>>> import numpy as np
>>> from numpy import linalg as LA
>>> np.set_printoptions(suppress=True, linewidth=140)
>>> m1 = np.loadtxt("sample17.csv", delimiter=",")
>>> m1
array([[3., 1., 0., 0.],
       [0., 3., 1., 0.],
       [0., 0., 3., 1.],
       [0., 0., 0., 3.]])
>>> x = np.array([-2, 2, -3, -1])
>>> a = np.maximum(m1 @ x, 0)
>>> np.round(np.tanh(m1 @ x), 3)
array([-0.999,  0.995, -1.   , -0.995])
>>> a
array([0., 3., 0., 0.])
>>> m1 * (a > 1e-9)[:, None]
array([[0., 0., 0., 0.],
       [0., 3., 1., 0.],
       [0., 0., 0., 0.],
       [0., 0., 0., 0.]])
>>> np.maximum(m1 @ x, 0) - np.maximum(-m1 @ x, 0)
array([ -4.,   3., -10.,  -3.])
>>> m1.T @ a
array([0., 9., 3., 0.])
>>> hat = np.triu(np.array([[4, 4, 3, 1], [4, 5, 2, 2], [0, 3, 5, 1], [0, 4, 0, 0]]), 1) + np.eye(4)
>>> out = hat @ m1 @ LA.inv(hat)
>>> round(float(LA.det(out)), 3)
81.0
>>> LA.matrix_rank(out)
np.int64(4)
>>> out
array([[ 3.,  1.,  2., -1.],
       [ 0.,  3.,  1.,  1.],
       [ 0.,  0.,  3.,  1.],
       [ 0.,  0.,  0.,  3.]])
>>> feats = np.load("x.npy")
>>> feats
array([[6., 0., 5.],
       [0., 6., 0.],
       [5., 0., 6.]])
>>> rng = np.random.default_rng(860)
>>> idx = rng.permutation(3)
>>> out = feats[:, idx] * rng.choice([-1, 1], 3)
>>> out
array([[-0.,  5.,  6.],
       [-6.,  0.,  0.],
       [-0.,  6.,  5.]])
>>> Uu, _, Vt = LA.svd(feats.T @ out)
>>> np.round(LA.lstsq(feats, out)[0], 3) + 0
array([[ 0.,  0.,  1.],
       [-1.,  0.,  0.],
       [ 0.,  1.,  0.]])
>>> def softmax(z):
...     e = np.exp(z - z.max(axis=-1, keepdims=True))
...     return e / e.sum(axis=-1, keepdims=True)
... 
>>> np.round(softmax(feats[2]), 3)
array([0.268, 0.002, 0.73 ])
>>> np.round(softmax(10 * feats[2]), 3) + 0
array([0., 0., 1.])
>>> scores = feats @ feats.T / np.sqrt(3)
>>> np.round(softmax(scores + np.triu(np.full(scores.shape, -np.inf), 1)), 3) + 0
array([[1.  , 0.  , 0.  ],
       [0.  , 1.  , 0.  ],
       [0.36, 0.  , 0.64]])
>>> np.round(softmax(scores)[2] @ feats, 3) + 0
array([5.36, 0.  , 5.64])
>>> mat = np.load("run8.npy")
>>> mat
array([[ 1,  0,  0],
       [ 2,  1,  0],
       [ 1, -3,  1]])
>>> out = np.array([[0, 1], [0, 0], [0, 2]])
>>> np.einsum("ik,kj->ji", mat, out)
array([[0, 0, 0],
       [1, 2, 3]])
>>> np.einsum("ij->j", mat)
array([ 4, -2,  1])
>>> LA.matrix_rank(np.vstack([mat, out.T]))
np.int64(3)
>>> mat @ out
array([[0, 1],
       [0, 2],
       [0, 3]])
>>> out = mat[0, 0] * mat[1:] - np.outer(mat[1:, 0], mat[0])
>>> out
array([[ 0,  1,  0],
       [ 0, -3,  1]])
>>> mat[:, 0] / mat[0, 0]
array([1., 2., 1.])
>>> np.flatnonzero(~out.round(6).any(axis=1))
array([], dtype=int64)
